In [1]: import numpy as np

In [2]: from numpy import linalg as LA

In [3]: np.set_printoptions(suppress=True, linewidth=160)

In [4]: C = np.array([[-1.0, -0.2, 2.2], [-0.6, 1.6, -0.8]])

In [5]: rng = np.random.default_rng(3190)

In [6]: X = np.array([[3, 3],
   ...:     [9, 0],
   ...:     [8, 5],
   ...:     [4, 1],
   ...:     [6, 8],
   ...:     [1, 2],
   ...:     [6, 7],
   ...:     [8, 9],
   ...:     [8, 8],
   ...:     [0, 1],
   ...:     [1, 1],
   ...:     [9, 6],
   ...:     [5, 2],
   ...:     [8, 3],
   ...:     [1, 0],
   ...:     [3, 1],
   ...:     [2, 4],
   ...:     [1, 6],
   ...:     [1, 4],
   ...:     [1, 4],
   ...:     [2, 7],
   ...:     [0, 5],
   ...:     [5, 2]]) @ C + 0.1 * rng.normal(size=(23, 3))

In [7]: X.round(4)
Out[7]: 
array([[ -4.8531,   4.2006,   4.2803],
       [ -9.0229,  -1.9561,  19.9079],
       [-10.9555,   6.5193,  13.6565],
       [ -4.5072,   1.0277,   7.92  ],
       [-10.7417,  11.544 ,   6.757 ],
       [ -2.1229,   2.82  ,   0.5783],
       [-10.2431,   9.8768,   7.5453],
       [-13.4568,  12.6951,  10.3956],
       [-12.74  ,  11.2073,  11.1531],
       [ -0.5922,   1.4782,  -0.906 ],
       [ -1.5108,   1.5346,   1.3715],
       [-12.7958,   7.8924,  15.1199],
       [ -6.1422,   2.2947,   9.5376],
       [ -9.6007,   3.2141,  15.4406],
       [ -0.886 ,  -0.3235,   2.2712],
       [ -3.5123,   0.9707,   5.8533],
       [ -4.4618,   6.0399,   1.2462],
       [ -4.6752,   9.3131,  -2.7296],
       [ -3.4551,   6.1145,  -1.0058],
       [ -3.3621,   6.2075,  -0.9453],
       [ -6.2492,  10.8668,  -1.1838],
       [ -3.1096,   7.9909,  -4.2597],
       [ -6.4022,   2.0584,   9.3935]])

In [8]: cov = X.T @ X

In [9]: np.round(LA.eigvalsh(cov)[::-1], 4)
Out[9]: array([3344.0823,  710.6855,    0.26  ])

In [10]: np.allclose(cov, cov.T)
Out[10]: True

In [11]: Ac = X - X.mean(axis=0)

In [12]: Uu, sig, vt = LA.svd(Ac, full_matrices=False)

In [13]: np.abs(Uu[:, 0]).argmax()
Out[13]: np.int64(1)

In [14]: np.round(np.abs(vt[-1]), 4)
Out[14]: array([0.7745, 0.4966, 0.3918])

In [15]: np.searchsorted(np.cumsum(sig ** 2) / (sig ** 2).sum(), 0.9) + 1
Out[15]: np.int64(2)

In [16]: np.round(Ac.mean(axis=0), 4) + 0
Out[16]: array([0., 0., 0.])

In [17]: K = np.load("mat.npy")

In [18]: K
Out[18]: 
array([[-1, -2, -1, -2],
       [ 2, -1,  2, -1],
       [-1, -2, -1, -2],
       [ 2, -1,  2, -1]])

In [19]: Uu, sig, vt = LA.svd(K)

In [20]: vecs = vt[:(sig > 1e-8).sum()]

In [21]: x0 = K[0] + -2 * K[2] + rng.integers(2) * np.eye(4)[0]

In [22]: x0
Out[22]: array([1., 2., 1., 2.])

In [23]: np.round(vecs.T @ vecs, 4) + 0
Out[23]: 
array([[0.5, 0. , 0.5, 0. ],
       [0. , 0.5, 0. , 0.5],
       [0.5, 0. , 0.5, 0. ],
       [0. , 0.5, 0. , 0.5]])

In [24]: np.allclose(vecs.T @ vecs @ x0, x0)
Out[24]: True

In [25]: np.round(np.sort(np.abs(LA.eigvals(K))), 4) + 0
Out[25]: array([0.    , 0.    , 4.4721, 4.4721])

In [26]: np.round(LA.det(K), 4)
Out[26]: np.float64(0.0)

In [27]: np.allclose(K @ K.T, K.T @ K)
Out[27]: True

In [28]: LA.matrix_power(K, 3)
Out[28]: 
array([[44,  8, 44,  8],
       [-8, 44, -8, 44],
       [44,  8, 44,  8],
       [-8, 44, -8, 44]])

In [29]: Ac = (X - X.mean(axis=0)) / X.std(axis=0)

In [30]: np.round(Ac.std(axis=0), 4)
Out[30]: array([1., 1., 1.])

In [31]: np.argwhere(np.abs(Ac) > 2)
Out[31]: array([[1, 2]])

In [32]: beta = LA.lstsq(np.delete(Ac, 1, axis=1), Ac[:, 1])[0]

In [33]: round(float(1 - np.var(Ac[:, 1] - np.delete(Ac, 1, axis=1) @ beta)), 4)
Out[33]: 0.9973

In [34]: beta.round(4)
Out[34]: array([-1.4824, -1.2318])

In [35]: hat = np.triu(np.array([[1, 0, 0, 2], [1, 1, 3, 3], [0, 0, 2, 1], [1, 2, 3, 3]]), 1) + np.eye(4)

In [36]: out = hat @ K @ LA.inv(hat)

In [37]: hat @ K - K @ hat
Out[37]: 
array([[  4.,  -2.,  10.,   7.],
       [  3.,  -9.,   6., -12.],
       [  2.,  -1.,   8.,   8.],
       [  0.,   0.,   3.,  -3.]])

In [38]: np.round(np.poly(out), 4) + 0
Out[38]: array([ 1.,  4., 20.,  0.,  0.])

In [39]: data = np.array([[116, 83, 108], [83, 77, 56], [108, 56, 144]])

In [40]: data
Out[40]: 
array([[116,  83, 108],
       [ 83,  77,  56],
       [108,  56, 144]])

In [41]: hat = np.triu(np.array([[4, 6, -4], [6, 7, -8], [-7, 8, -3]]), 1) + np.eye(3)

In [42]: out = hat @ data @ LA.inv(hat)

In [43]: out
Out[43]: 
array([[  182.,  -771., -5572.],
       [ -781.,  4315., 30300.],
       [  108.,  -592., -4160.]])

In [44]: round(float(LA.det(out)), 4)
Out[44]: 36256.0

In [45]: np.trace(out), np.trace(data)
Out[45]: (np.float64(337.0), np.int64(337))

In [46]: np.round(np.sort(np.abs(LA.eigvals(out))), 4)
Out[46]: array([  2.5569,  49.8198, 284.6233])

In [47]: np.round(LA.det(out), 4)
Out[47]: np.float64(36256.0)

In [48]: ang = np.radians(180)

In [49]: r_ = np.eye(3)

In [50]: r_[0, 0] = r_[1, 1] = np.cos(ang)

In [51]: r_[0, 1], r_[1, 0] = -np.sin(ang), np.sin(ang)

In [52]: r_.round(4) + 0
Out[52]: 
array([[-1.,  0.,  0.],
       [ 0., -1.,  0.],
       [ 0.,  0.,  1.]])

In [53]: out = data @ r_.T

In [54]: np.abs(out - data).max(axis=0)
Out[54]: array([232., 166.,   0.])

In [55]: q, _ = LA.qr(np.array([[0.5, 1.2, 1.1], [0.9, 0.6, -1.1], [-1.1, 3.0, -0.3]]))

In [56]: vecs, _ = LA.qr(np.array([[-0.5, -0.4, -0.1, 0.7],
    ...:     [1.1, -0.1, -2.4, -0.2],
    ...:     [1.0, -0.8, 0.1, -1.2],
    ...:     [-0.4, -0.2, 0.5, -0.9]]))

In [57]: sig = 20 * 0.2 ** np.arange(3)

In [58]: W0 = q[:, :3] * sig @ vecs[:3]

In [59]: W0.round(4)
Out[59]: 
array([[ 0.8825,  3.2813, -5.802 ,  2.0846],
       [ 2.0388,  7.3877, -8.3632,  4.2649],
       [-6.3926, -9.5153,  7.1103, -6.1849]])

In [60]: np.round(LA.svd(W0, compute_uv=False), 4)
Out[60]: array([20. ,  4. ,  0.8])

In [61]: np.round(W0.mean(axis=0), 4)
Out[61]: array([-1.1571,  0.3846, -2.3517,  0.0549])

In [62]: W0[:, 4]
---------------------------------------------------------------------------
IndexError                                Traceback (most recent call last)
Cell In[62], line 1
----> 1 W0[:, 4]

IndexError: index 4 is out of bounds for axis 1 with size 4

In [63]: np.count_nonzero(W0)
Out[63]: np.int64(12)

In [64]: LA.rank(W0)
---------------------------------------------------------------------------
AttributeError                            Traceback (most recent call last)
Cell In[64], line 1
----> 1 LA.rank(W0)

AttributeError: module 'numpy.linalg' has no attribute 'rank'

In [65]: np.round(np.diff(W0, axis=0), 4)
Out[65]: 
array([[  1.1563,   4.1064,  -2.5612,   2.1803],
       [ -8.4315, -16.903 ,  15.4735, -10.4498]])

In [66]: ang = np.radians(120)

In [67]: r_ = np.eye(4)

In [68]: r_[2, 2] = r_[1, 1] = np.cos(ang)

In [69]: r_[2, 1], r_[1, 2] = -np.sin(ang), np.sin(ang)

In [70]: r_.round(4)
Out[70]: 
array([[ 1.   ,  0.   ,  0.   ,  0.   ],
       [ 0.   , -0.5  ,  0.866,  0.   ],
       [ 0.   , -0.866, -0.5  ,  0.   ],
       [ 0.   ,  0.   ,  0.   ,  1.   ]])

In [71]: out = W0 @ r_.T

In [72]: np.allclose(LA.norm(W0, axis=1), LA.norm(out, axis=1))
Out[72]: True

In [73]: np.round(LA.svd(W0, compute_uv=False), 4), np.round(LA.svd(out, compute_uv=False), 4)
Out[73]: (array([20. ,  4. ,  0.8]), array([20. ,  4. ,  0.8]))

In [74]: E = np.loadtxt("m.csv", delimiter=",")

In [75]: E
Out[75]: 
array([[0.2   , 0.2   , 0.6   , 0.    ],
       [0.4   , 0.4   , 0.2   , 0.    ],
       [0.    , 0.3333, 0.6667, 0.    ],
       [0.    , 0.2   , 0.4   , 0.4   ]])

In [76]: round(float(LA.det(E[::-1])), 4)
Out[76]: 0.0267

In [77]: np.round(LA.det(E.T), 4)
Out[77]: np.float64(0.0267)

In [78]: np.einsum("ii->", E)
Out[78]: np.float64(1.6667)

In [79]: np.round(LA.eigvals(E), 4)
Out[79]: array([0.4   +0.j    , 1.    +0.j    , 0.1333+0.2211j, 0.1333-0.2211j])

In [80]: np.round(np.poly(E), 4)
Out[80]: array([ 1.    , -1.6667,  0.84  , -0.2   ,  0.0267])

In [81]: round(float(np.einsum("ij,ji->", E, E)), 4)
Out[81]: 1.0978

In [82]: m1 = np.loadtxt("data.csv", delimiter=",")

In [83]: m1
Out[83]: 
array([[-1.8, -0.9, -0.4],
       [ 0.4, -2.3,  0.1],
       [ 1.8, -1.8, -1.2],
       [-1. ,  0.8,  0. ],
       [ 0. ,  0. ,  1. ],
       [-0.5, -0.8,  0. ],
       [ 1.1,  0.2, -0.4],
       [ 0.6,  0.2, -0.3],
       [ 0.4, -0.6, -0.9],
       [-0.8, -0.1,  1.4],
       [ 0.7,  0.1,  1.1],
       [ 1.4,  0.2,  1. ],
       [ 1.3,  0. , -3.6],
       [-0.6, -0.6, -1.1],
       [-0.5,  0.8,  1.1],
       [ 0.8,  1.7, -1. ],
       [-0.9, -1.4,  0.4],
       [ 0.7,  1.2,  0. ],
       [-0.7, -1.1,  2.3],
       [ 1.1, -1. , -0.9],
       [-0.3,  0.9, -1.6],
       [ 1.2, -0.7, -0.4],
       [-1.6, -0.4, -0.8],
       [-0.7,  0. ,  2.4],
       [ 6. , 14. ,  8. ],
       [-1. ,  0.1, -2. ]])

In [84]: hat = m1 @ LA.solve(m1.T @ m1, m1.T)

In [85]: np.round(LA.eigvalsh(hat), 4) + 0
Out[85]: array([0., 0., 0., 0., 0., 0., 0., 0., 0., 0., 0., 0., 0., 0., 0., 0., 0., 0., 0., 0., 0., 0., 0., 1., 1., 1.])

In [86]: np.round(hat @ m1[:, 0], 4) + 0
Out[86]: 
array([-1.8,  0.4,  1.8, -1. ,  0. , -0.5,  1.1,  0.6,  0.4, -0.8,  0.7,  1.4,  1.3, -0.6, -0.5,  0.8, -0.9,  0.7, -0.7,  1.1, -0.3,  1.2, -1.6, -0.7,  6. ,
       -1. ])

In [87]: LA.matrix_rank(np.eye(26) - hat)
Out[87]: np.int64(23)

In [88]: u, g = m1[8], m1[10]

In [89]: round(u @ g, 4)
Out[89]: np.float64(-0.77)

In [90]: pr = (u @ g) / (u @ u) * u

In [91]: np.round((g - pr) @ u, 4)
Out[91]: np.float64(0.0)

In [92]: LA.matrix_rank(np.outer(u, g))
Out[92]: np.int64(1)

In [93]: out = np.c_[m1[:, :2] @ np.array([[1, 1], [2, 2]]), np.array([3, 0, 2, 1, 0, 2, -3, -2, -3, 3, 1, -3, -3, -1, 2, -1, 3, 2, 0, -3, 0, 1, 3, -2, 2, -1])]

In [94]: out.round(4)
Out[94]: 
array([[-3.6, -3.6,  3. ],
       [-4.2, -4.2,  0. ],
       [-1.8, -1.8,  2. ],
       [ 0.6,  0.6,  1. ],
       [ 0. ,  0. ,  0. ],
       [-2.1, -2.1,  2. ],
       [ 1.5,  1.5, -3. ],
       [ 1. ,  1. , -2. ],
       [-0.8, -0.8, -3. ],
       [-1. , -1. ,  3. ],
       [ 0.9,  0.9,  1. ],
       [ 1.8,  1.8, -3. ],
       [ 1.3,  1.3, -3. ],
       [-1.8, -1.8, -1. ],
       [ 1.1,  1.1,  2. ],
       [ 4.2,  4.2, -1. ],
       [-3.7, -3.7,  3. ],
       [ 3.1,  3.1,  2. ],
       [-2.9, -2.9,  0. ],
       [-0.9, -0.9, -3. ],
       [ 1.5,  1.5,  0. ],
       [-0.2, -0.2,  1. ],
       [-2.4, -2.4,  3. ],
       [-0.7, -0.7, -2. ],
       [34. , 34. ,  2. ],
       [-0.8, -0.8, -1. ]])

In [95]: LA.matrix_rank(out)
Out[95]: np.int64(2)

In [96]: np.round(LA.lstsq(m1, out[:, 0])[0], 4) + 0
Out[96]: array([1., 2., 0.])

In [97]: np.round(LA.norm(LA.qr(m1)[0].T @ out, axis=0) ** 2 / ((out ** 2).sum(axis=0) + 1e-12), 4)
Out[97]: array([1.    , 1.    , 0.2384])

In [98]: np.round(LA.norm(out - m1 @ LA.lstsq(m1, out)[0], axis=0), 4) + 0
Out[98]: array([0.    , 0.    , 9.3588])
